In [1]: import numpy as np

In [2]: np.set_printoptions(precision=1, suppress=True, linewidth=100, sign=" ")

In [3]: rd = lambda a: np.round(a, 1) + 0

In [4]: feats = np.array([[2, 0, 0, 0], [2, 0, 0, 0], [0, 0, 2, 0], [0, 0, 2, 0]])

In [5]: print(np.flatnonzero(np.linalg.matrix_power((feats != 0) + (feats.T != 0) + np.eye(4), 4)[3]))
[ 2  3]

In [6]: print(feats @ feats)
[[ 4  0  0  0]
 [ 4  0  0  0]
 [ 0  0  4  0]
 [ 0  0  4  0]]

In [7]: print((feats != 0).astype(int))
[[ 1  0  0  0]
 [ 1  0  0  0]
 [ 0  0  1  0]
 [ 0  0  1  0]]

In [8]: def softmax(z):
   ...:     e = np.exp(z - z.max(axis=-1, keepdims=True))
   ...:     return e / e.sum(axis=-1, keepdims=True)
   ...: 

In [9]: print(rd(softmax(feats[1])))
[ 0.7  0.1  0.1  0.1]

In [10]: print(rd(softmax(10 * feats[1])))
[ 1.  0.  0.  0.]

In [11]: att = feats @ feats.T / np.sqrt(4)

In [12]: print(rd(softmax(att + np.triu(np.full(att.shape, -np.inf), 1))))
[[ 1.   0.   0.   0. ]
 [ 0.5  0.5  0.   0. ]
 [ 0.1  0.1  0.8  0. ]
 [ 0.1  0.1  0.4  0.4]]

In [13]: print(softmax(att).round(6).argmax(axis=1))
[ 0  0  2  2]

In [14]: rng = np.random.default_rng(479)

In [15]: labels = rng.permutation(4)

In [16]: print(labels)
[ 1  3  2  0]

In [17]: B = feats[labels][:, labels]

In [18]: print(np.diag(B))
[ 0  0  2  2]

In [19]: print(rd(np.linalg.norm(feats, axis=0)))
[ 2.8  0.   2.8  0. ]

In [20]: print(rd(np.linalg.pinv(feats)))
[[ 0.2  0.2  0.   0. ]
 [ 0.   0.   0.   0. ]
 [ 0.   0.   0.2  0.2]
 [ 0.   0.   0.   0. ]]

In [21]: X = np.loadtxt("out2.csv", delimiter=",")

In [22]: print(X)
[[ 0.1  0.1  0.   0.   0.9 -1.2 -3.3]
 [-0.1  0.   0.8 -0.5 -0.7 -0.2 -0.2]
 [ 0.3  0.1  0.5  2.  -1.4  0.3  0.1]
 [-0.4 -1.2 -1.1 -0.6 -0.1  0.9  2.7]
 [-0.5 -0.4  0.4  0.7  0.   1.9  6.1]
 [-1.  -1.   0.1  1.9 -1.1 -0.4 -1.2]
 [-0.4 -1.7 -1.2 -1.1  0.9 -0.2 -0.3]
 [-1.   0.3  0.6  0.5  1.  -1.5 -4.7]
 [-0.7  0.7 -0.3  0.1  2.9  1.2  3.5]
 [-2.  -0.5 -0.2 -0.2  1.4 -1.5 -4.8]
 [-1.1 -1.6 -0.1 -0.7 -0.9 -0.9 -2.6]
 [ 0.1 -2.2  1.7  0.5  1.2 -1.2 -3.5]
 [ 0.5 -0.9  0.1  0.8  0.3  0.  -0.4]
 [-0.2  0.5  2.4  0.8 -1.2 -1.3 -3.7]
 [-0.3 -1.2 -0.5 -1.  -0.8 -1.1 -3.5]
 [-0.4  0.4  0.9 -1.1 -0.4  1.   3.1]
 [ 0.7 -0.1  1.8 -1.3 -0.8  0.  -0.5]
 [-0.4  3.3 -1.2  0.3 -1.1  2.   5.6]
 [ 1.3  0.   0.1 -0.6  0.4 -1.  -2.9]
 [ 0.1 -0.2  1.4 -1.3 -0.5  1.3  4.1]
 [-1.  -1.  -0.5 -1.  -0.5  0.6  2. ]
 [ 0.  -1.7 -1.8 -0.4 -1.1  0.6  1.8]
 [-0.2  1.6  1.6 -0.3 -0.6  1.9  5.7]
 [ 0.9  0.  -0.1 -0.9 -1.1  1.2  3.3]
 [-0.7 -1.5  0.3  0.9  0.4 -1.1 -3.8]
 [-0.3 -1.4  0.3 -0.1  1.3  0.6  2.1]]

In [23]: x = np.array([-2, -1, -1, -2, 1, -2, 2])

In [24]: h1 = np.maximum(X @ x, 0)

In [25]: print(np.flatnonzero(h1 > 1e-9))
[  3   4   6   8  10  15  17  19  20  21  22  23  25]

In [26]: print(rd(np.maximum(X @ (3 * x), 0)))
[  0.    0.    0.   23.4  24.    0.   19.8   0.   24.9   0.    3.    0.    0.    0.    0.   16.5
   0.   12.6   0.   18.9  23.4  16.8  14.4   9.6   0.   18.6]

In [27]: print(rd(np.tanh(X @ x)))
[-1.  -0.3 -1.   1.   1.  -1.   1.  -1.   1.  -0.1  0.8 -1.  -1.  -1.  -0.9  1.  -1.   1.  -1.
  1.   1.   1.   1.   1.  -1.   1. ]
